$ python -q
>>> import numpy as np
>>> np.set_printoptions(precision=4, suppress=True, linewidth=140, floatmode="fixed")
>>> W0 = np.loadtxt("w.csv", delimiter=",")
>>> W0
array([[ 0.0000,  8.0000,  1.0000,  1.0000,  2.0000,  2.0000,  0.0000,  0.0000,  0.0000, 11.0000,  3.0000,  1.0000, 17.0000, 10.0000,
         9.0000],
       [ 0.0000,  8.0000,  3.0000,  3.0000,  3.0000,  3.0000,  1.0000,  0.0000,  0.0000,  9.0000,  3.0000,  3.0000, 15.0000,  9.0000,
         7.0000],
       [ 0.0000,  7.0000,  0.0000,  0.0000,  0.0000,  0.0000,  0.0000,  0.0000,  0.0000, 10.0000,  0.0000,  1.0000, 23.0000, 16.0000,
         5.0000],
       [ 0.0000,  8.0000,  1.0000,  1.0000,  2.0000,  2.0000,  0.0000,  0.0000,  0.0000, 11.0000,  3.0000,  1.0000, 17.0000, 10.0000,
         9.0000],
       [ 0.0000,  8.0000,  1.0000,  1.0000,  2.0000,  2.0000,  0.0000,  0.0000,  0.0000, 11.0000,  3.0000,  1.0000, 17.0000, 10.0000,
         9.0000],
       [ 0.0000,  7.0000,  4.0000,  5.0000,  2.0000,  6.0000,  1.0000,  0.0000,  0.0000,  8.0000,  4.0000,  7.0000, 15.0000, 10.0000,
         3.0000],
       [ 1.0000,  8.0000,  7.0000,  7.0000,  5.0000,  5.0000,  5.0000,  0.0000,  0.0000,  5.0000,  3.0000,  7.0000, 11.0000,  7.0000,
         3.0000],
       [ 2.0000,  9.0000,  8.0000,  7.0000,  7.0000,  3.0000,  7.0000,  1.0000,  0.0000,  4.0000,  2.0000,  5.0000,  9.0000,  5.0000,
         5.0000],
       [ 1.0000,  9.0000,  6.0000,  5.0000,  6.0000,  2.0000,  5.0000,  0.0000,  0.0000,  6.0000,  2.0000,  3.0000, 11.0000,  6.0000,
         7.0000],
       [ 0.0000,  8.0000,  0.0000,  0.0000,  0.0000,  0.0000,  0.0000,  0.0000,  0.0000,  8.0000,  0.0000,  0.0000, 23.0000, 16.0000,
         6.0000],
       [ 0.0000,  7.0000,  6.0000,  7.0000,  3.0000,  7.0000,  3.0000,  0.0000,  0.0000,  6.0000,  4.0000,  9.0000, 13.0000,  9.0000,
         1.0000],
       [ 0.0000,  6.0000,  0.0000,  0.0000,  0.0000,  2.0000,  0.0000,  0.0000,  0.0000, 11.0000,  1.0000,  3.0000, 25.0000, 18.0000,
         3.0000],
       [ 0.0000,  6.0000,  0.0000,  4.0000,  0.0000,  3.0000,  0.0000,  1.0000,  0.0000,  4.0000,  0.0000,  8.0000, 21.0000, 17.0000,
         0.0000],
       [ 0.0000,  8.0000,  0.0000,  2.0000,  0.0000,  0.0000,  0.0000,  1.0000,  0.0000,  4.0000,  0.0000,  2.0000, 19.0000, 14.0000,
         2.0000],
       [ 0.0000,  8.0000,  1.0000,  2.0000,  1.0000,  1.0000,  0.0000,  0.0000,  0.0000,  8.0000,  1.0000,  2.0000, 17.0000, 11.0000,
         6.0000],
       [ 0.0000,  7.0000,  0.0000,  2.0000,  0.0000,  0.0000,  0.0000,  0.0000,  0.0000,  5.0000,  0.0000,  4.0000, 21.0000, 16.0000,
         0.0000],
       [ 0.0000,  6.0000,  3.0000,  6.0000,  0.0000,  7.0000,  0.0000,  0.0000,  0.0000,  6.0000,  3.0000, 10.0000, 17.0000, 13.0000,
         0.0000],
       [ 0.0000,  9.0000,  0.0000,  0.0000,  0.0000,  0.0000,  0.0000,  0.0000,  0.0000,  7.0000,  0.0000,  0.0000, 21.0000, 14.0000,
         8.0000],
       [ 0.0000,  7.0000,  0.0000,  0.0000,  0.0000,  0.0000,  0.0000,  0.0000,  0.0000,  7.0000,  0.0000,  2.0000, 23.0000, 17.0000,
         2.0000],
       [ 0.0000,  7.0000,  0.0000,  0.0000,  0.0000,  0.0000,  0.0000,  0.0000,  0.0000,  7.0000,  0.0000,  2.0000, 23.0000, 17.0000,
         2.0000],
       [ 0.0000,  8.0000,  1.0000,  3.0000,  0.0000,  0.0000,  0.0000,  0.0000,  0.0000,  5.0000,  0.0000,  3.0000, 17.0000, 12.0000,
         3.0000],
       [ 0.0000,  7.0000,  4.0000,  6.0000,  1.0000,  5.0000,  1.0000,  0.0000,  0.0000,  5.0000,  2.0000,  8.0000, 15.0000, 11.0000,
         0.0000],
       [ 0.0000,  8.0000,  5.0000,  5.0000,  4.0000,  4.0000,  3.0000,  0.0000,  0.0000,  7.0000,  3.0000,  5.0000, 13.0000,  8.0000,
         5.0000],
       [ 0.0000,  9.0000,  2.0000,  1.0000,  4.0000,  0.0000,  1.0000,  0.0000,  0.0000, 10.0000,  2.0000,  0.0000, 15.0000,  8.0000,
        11.0000],
       [ 1.0000,  9.0000,  6.0000,  5.0000,  6.0000,  2.0000,  5.0000,  0.0000,  0.0000,  6.0000,  2.0000,  3.0000, 11.0000,  6.0000,
         7.0000],
       [ 0.0000,  7.0000,  0.0000,  0.0000,  0.0000,  2.0000,  0.0000,  0.0000,  0.0000, 11.0000,  2.0000,  2.0000, 21.0000, 14.0000,
         6.0000],
       [ 0.0000,  6.0000,  0.0000,  3.0000,  0.0000,  4.0000,  0.0000,  0.0000,  0.0000,  7.0000,  1.0000,  7.0000, 21.0000, 16.0000,
         0.0000],
       [ 0.0000,  7.0000,  4.0000,  5.0000,  2.0000,  6.0000,  1.0000,  0.0000,  0.0000,  8.0000,  4.0000,  7.0000, 15.0000, 10.0000,
         3.0000],
       [ 0.0000,  9.0000,  4.0000,  3.0000,  5.0000,  1.0000,  3.0000,  0.0000,  0.0000,  8.0000,  2.0000,  1.0000, 13.0000,  7.0000,
         9.0000],
       [ 0.0000,  8.0000,  0.0000,  0.0000,  0.0000,  0.0000,  0.0000,  0.0000,  0.0000,  9.0000,  0.0000,  0.0000, 21.0000, 14.0000,
         7.0000],
       [ 0.0000,  8.0000,  0.0000,  0.0000,  0.0000,  0.0000,  0.0000,  0.0000,  0.0000,  8.0000,  0.0000,  0.0000, 23.0000, 16.0000,
         6.0000],
       [ 0.0000,  6.0000,  5.0000,  7.0000,  1.0000,  9.0000,  1.0000,  0.0000,  0.0000,  7.0000,  5.0000, 11.0000, 15.0000, 11.0000,
         0.0000],
       [ 0.0000,  6.0000,  0.0000,  2.0000,  0.0000,  5.0000,  0.0000,  0.0000,  0.0000, 10.0000,  3.0000,  6.0000, 21.0000, 15.0000,
         2.0000],
       [ 0.0000,  8.0000,  1.0000,  3.0000,  0.0000,  0.0000,  0.0000,  0.0000,  0.0000,  5.0000,  0.0000,  3.0000, 17.0000, 12.0000,
         3.0000],
       [ 0.0000,  9.0000,  2.0000,  1.0000,  4.0000,  0.0000,  1.0000,  0.0000,  0.0000, 10.0000,  2.0000,  0.0000, 15.0000,  8.0000,
        11.0000],
       [ 0.0000,  6.0000,  5.0000,  7.0000,  1.0000,  9.0000,  1.0000,  0.0000,  0.0000,  7.0000,  5.0000, 11.0000, 15.0000, 11.0000,
         0.0000],
       [ 0.0000,  6.0000,  0.0000,  2.0000,  0.0000,  2.0000,  0.0000,  0.0000,  0.0000,  6.0000,  0.0000,  6.0000, 23.0000, 18.0000,
         0.0000],
       [ 0.0000,  8.0000,  5.0000,  5.0000,  4.0000,  4.0000,  3.0000,  0.0000,  0.0000,  7.0000,  3.0000,  5.0000, 13.0000,  8.0000,
         5.0000],
       [ 0.0000,  7.0000,  4.0000,  5.0000,  2.0000,  6.0000,  1.0000,  0.0000,  0.0000,  8.0000,  4.0000,  7.0000, 15.0000, 10.0000,
         3.0000],
       [ 0.0000,  7.0000,  0.0000,  4.0000,  0.0000,  1.0000,  0.0000,  2.0000,  0.0000,  3.0000,  0.0000,  6.0000, 19.0000, 15.0000,
         0.0000],
       [ 0.0000,  7.0000,  2.0000,  4.0000,  0.0000,  4.0000,  0.0000,  0.0000,  0.0000,  7.0000,  2.0000,  6.0000, 17.0000, 12.0000,
         2.0000],
       [ 0.0000,  7.0000,  0.0000,  0.0000,  0.0000,  2.0000,  0.0000,  0.0000,  0.0000, 11.0000,  2.0000,  2.0000, 21.0000, 14.0000,
         6.0000],
       [ 0.0000,  7.0000,  2.0000,  4.0000,  0.0000,  4.0000,  0.0000,  0.0000,  0.0000,  7.0000,  2.0000,  6.0000, 17.0000, 12.0000,
         2.0000],
       [ 0.0000,  9.0000,  0.0000,  0.0000,  0.0000,  0.0000,  0.0000,  0.0000,  0.0000,  8.0000,  0.0000,  0.0000, 19.0000, 12.0000,
         9.0000],
       [ 0.0000,  6.0000,  3.0000,  5.0000,  0.0000,  8.0000,  0.0000,  0.0000,  0.0000,  9.0000,  5.0000,  9.0000, 17.0000, 12.0000,
         1.0000],
       [ 0.0000,  9.0000,  0.0000,  0.0000,  0.0000,  0.0000,  0.0000,  0.0000,  0.0000,  7.0000,  0.0000,  0.0000, 21.0000, 14.0000,
         8.0000]])
>>> r = np.linalg.matrix_rank(W0)
>>> r
np.int64(14)
>>> null = np.linalg.svd(W0)[2][r:].T
>>> np.round(null[:, 0] / null[np.abs(null[:, 0]).round(6).argmax(), 0], 4) + 0
array([0.0000, 0.0000, 0.0000, 0.0000, 0.0000, 0.0000, 0.0000, 0.0000, 1.0000, 0.0000, 0.0000, 0.0000, 0.0000, 0.0000, 0.0000])
